% ipython --no-banner

In [1]: import numpy as np

In [2]: np.set_printoptions(suppress=True, linewidth=140)

In [3]: ang = np.deg2rad(120)

In [4]: X = np.eye(6)

In [5]: X[np.ix_([5, 3], [5, 3])] = [[np.cos(ang), -np.sin(ang)], [np.sin(ang), np.cos(ang)]]

In [6]: print(X.round(1))
[[ 1.   0.   0.   0.   0.   0. ]
 [ 0.   1.   0.   0.   0.   0. ]
 [ 0.   0.   1.   0.   0.   0. ]
 [ 0.   0.   0.  -0.5  0.   0.9]
 [ 0.   0.   0.   0.   1.   0. ]
 [ 0.   0.   0.  -0.9  0.  -0.5]]

In [7]: # 5 groups of indices that never mix

In [8]: print(np.round(X.T @ X, 1) + 0)
[[1. 0. 0. 0. 0. 0.]
 [0. 1. 0. 0. 0. 0.]
 [0. 0. 1. 0. 0. 0.]
 [0. 0. 0. 1. 0. 0.]
 [0. 0. 0. 0. 1. 0.]
 [0. 0. 0. 0. 0. 1.]]

In [9]: print(np.round(X @ X.T, 1) + 0)
[[1. 0. 0. 0. 0. 0.]
 [0. 1. 0. 0. 0. 0.]
 [0. 0. 1. 0. 0. 0.]
 [0. 0. 0. 1. 0. 0.]
 [0. 0. 0. 0. 1. 0.]
 [0. 0. 0. 0. 0. 1.]]

In [10]: print(np.round(np.linalg.pinv(X), 1))
[[ 1.   0.   0.   0.   0.   0. ]
 [ 0.   1.   0.   0.   0.   0. ]
 [ 0.   0.   1.   0.   0.   0. ]
 [ 0.   0.   0.  -0.5  0.  -0.9]
 [ 0.   0.   0.   0.   1.   0. ]
 [ 0.   0.   0.   0.9  0.  -0.5]]

In [11]: print(np.round(np.linalg.svd(X, compute_uv=False), 1))
[1. 1. 1. 1. 1. 1.]

In [12]: rng = np.random.default_rng(7)

In [13]: other = X + rng.integers(-2, 3, (6, 1)) @ rng.integers(-2, 3, (1, 6))

In [14]: print(other.round(1))
[[ 5.  -2.  -4.  -2.  -2.   4. ]
 [ 2.   0.  -2.  -1.  -1.   2. ]
 [ 2.  -1.  -1.  -1.  -1.   2. ]
 [ 4.  -2.  -4.  -2.5 -2.   4.9]
 [ 0.   0.   0.   0.   1.   0. ]
 [ 2.  -1.  -2.  -1.9 -1.   1.5]]

In [15]: print(np.abs(other - X).sum(axis=1))
[18.  9.  9. 18.  0.  9.]

In [16]: print(np.round(np.linalg.svd(other - X, compute_uv=False), 1) + 0)
[12.8  0.   0.   0.   0.   0. ]

In [17]: print(np.linalg.matrix_rank(other - X, tol=1e-8))
1
